% python3 -q
>>> import numpy as np
>>> import numpy.linalg as la
>>> np.set_printoptions(precision=3, suppress=True, linewidth=100)
>>> rnd = lambda a: np.round(a, 3) + 0
>>> M = np.loadtxt("a.csv", delimiter=",")
>>> M
array([[-0.48, -0.58, -1.82,  1.61],
       [ 0.06,  3.02,  1.21, -1.02],
       [ 0.3 ,  0.52,  1.19, -1.05]])
>>> other = np.array([[-2, 1], [1, 1]])
>>> basis = np.kron(other, M)
>>> print(basis)
[[ 0.96  1.16  3.64 -3.22 -0.48 -0.58 -1.82  1.61]
 [-0.12 -6.04 -2.42  2.04  0.06  3.02  1.21 -1.02]
 [-0.6  -1.04 -2.38  2.1   0.3   0.52  1.19 -1.05]
 [-0.48 -0.58 -1.82  1.61 -0.48 -0.58 -1.82  1.61]
 [ 0.06  3.02  1.21 -1.02  0.06  3.02  1.21 -1.02]
 [ 0.3   0.52  1.19 -1.05  0.3   0.52  1.19 -1.05]]
>>> rnd(la.norm(basis, 2)), rnd(la.norm(other, 2) * la.norm(M, 2))
(np.float64(9.642), np.float64(9.642))
>>> print(basis.shape)
(6, 8)
>>> la.matrix_rank(basis)
np.int64(4)
>>> x = np.array([3, 5, 2, 2])
>>> a = np.maximum(M @ x, 0)
>>> M * (a > 1e-9)[:, None]
array([[-0.  , -0.  , -0.  ,  0.  ],
       [ 0.06,  3.02,  1.21, -1.02],
       [ 0.3 ,  0.52,  1.19, -1.05]])
>>> rnd(np.trace(la.pinv(M) @ M))
np.float64(2.0)
>>> np.allclose(M[:-1].T @ la.lstsq(M[:-1].T, M[-1])[0], M[-1])
True
>>> other = M / np.sqrt((M ** 2).mean(axis=1, keepdims=True))
>>> rnd(M - M.mean(axis=1, keepdims=True))
array([[-0.163, -0.262, -1.503,  1.928],
       [-0.758,  2.202,  0.392, -1.838],
       [ 0.06 ,  0.28 ,  0.95 , -1.29 ]])
>>> print(rnd(la.norm(other, axis=1)))
[2. 2. 2.]
>>> K = np.loadtxt("layer10.csv", delimiter=",")
>>> K
array([[  4.29 ,   1.395,   2.769],
       [ -3.757,   2.094,  -1.052],
       [ -3.822,   3.931,   0.304],
       [ -2.937,   4.605,   0.462],
       [  3.87 ,   2.9  ,   1.498],
       [ -8.507,  -0.109,  -0.994],
       [-10.589,  -0.617,   0.827],
       [ -8.775,  -1.274,   1.763],
       [ -8.044,   0.447,   0.659],
       [ -2.914,   5.414,   0.071],
       [ -4.269,   5.159,  -0.744],
       [ -9.63 ,  -2.018,  -0.375],
       [  2.808,   3.526,   1.945],
       [  5.095,   4.457,   2.672],
       [ -8.438,  -0.834,  -0.071]])
>>> Ac = K - K.mean(axis=0)
>>> Uu, s, VT = la.svd(Ac, full_matrices=False)
>>> (np.sign(Uu[:, 0]) == np.sign(Uu[0, 0])).astype(int)
array([1, 0, 1, 1, 1, 0, 0, 0, 0, 1, 1, 0, 1, 1, 0])
>>> np.abs(VT[0]).argmax()
np.int64(0)
>>> rnd(s)
array([21.573,  7.326,  2.865])
>>> rng = np.random.default_rng(8721)
>>> z = rng.permutation(3)
>>> other = K[:, z] * rng.choice([-1, 1], 3)
>>> other
array([[ -1.395,  -2.769,   4.29 ],
       [ -2.094,   1.052,  -3.757],
       [ -3.931,  -0.304,  -3.822],
       [ -4.605,  -0.462,  -2.937],
       [ -2.9  ,  -1.498,   3.87 ],
       [  0.109,   0.994,  -8.507],
       [  0.617,  -0.827, -10.589],
       [  1.274,  -1.763,  -8.775],
       [ -0.447,  -0.659,  -8.044],
       [ -5.414,  -0.071,  -2.914],
       [ -5.159,   0.744,  -4.269],
       [  2.018,   0.375,  -9.63 ],
       [ -3.526,  -1.945,   2.808],
       [ -4.457,  -2.672,   5.095],
       [  0.834,   0.071,  -8.438]])
>>> Uu, _, VT = la.svd(K.T @ other)
>>> rnd(Uu @ VT)
array([[ 0.,  0.,  1.],
       [-1.,  0.,  0.],
       [ 0., -1.,  0.]])
>>> rnd(la.lstsq(K, other)[0])
array([[ 0.,  0.,  1.],
       [-1.,  0.,  0.],
       [ 0., -1.,  0.]])
>>> x = np.array([-1, -1, 2])
>>> y = K @ x
>>> c, lr = np.zeros(3), 1 / la.norm(K, 2) ** 2
>>> for i in range(40):
...     c -= lr * K.T @ (K @ c - y)
...     if i % 10 == 0: print(i, round(la.norm(K @ c - y), 3))
... 
0 11.456
10 6.925
20 4.74
30 3.249
>>> rnd(c)
array([-0.983, -0.914,  1.527])
>>> Ac = (K - K.mean(axis=0)) / K.std(axis=0)
>>> print(np.argwhere(np.abs(Ac) > 2))
[]
>>> print(rnd(Ac.std(axis=0)))
[1. 1. 1.]
>>> c = la.lstsq(np.delete(Ac, 2, axis=1), Ac[:, 2])[0]
>>> np.abs(c).argmax()
np.int64(0)
>>> print(rnd(1 - np.var(Ac[:, 2] - np.delete(Ac, 2, axis=1) @ c)))
0.571
>>> print(rnd(c))
[ 0.981 -0.538]
>>> F, _ = la.qr(np.array([[1.1, -0.2, 1.0], [-1.5, -1.3, -0.1], [1.0, 0.1, -0.4]]))
>>> print(rnd(F))
[[-0.521 -0.655 -0.548]
 [ 0.71  -0.688  0.148]
 [-0.474 -0.312  0.824]]
>>> # orthonormal columns
>>> x = np.array([3, 2, 2])
>>> rnd(np.sort(np.abs(np.degrees(np.angle(la.eigvals(F))))))
array([  0.   , 133.847, 133.847])
>>> 3 - la.matrix_rank(F - np.eye(3), tol=1e-8)
np.int64(1)
>>> rnd(np.abs(la.eigvals(F)))
array([1., 1., 1.])
>>> rnd(la.norm(x)), rnd(la.norm(F @ x))
(np.float64(4.123), np.float64(4.123))
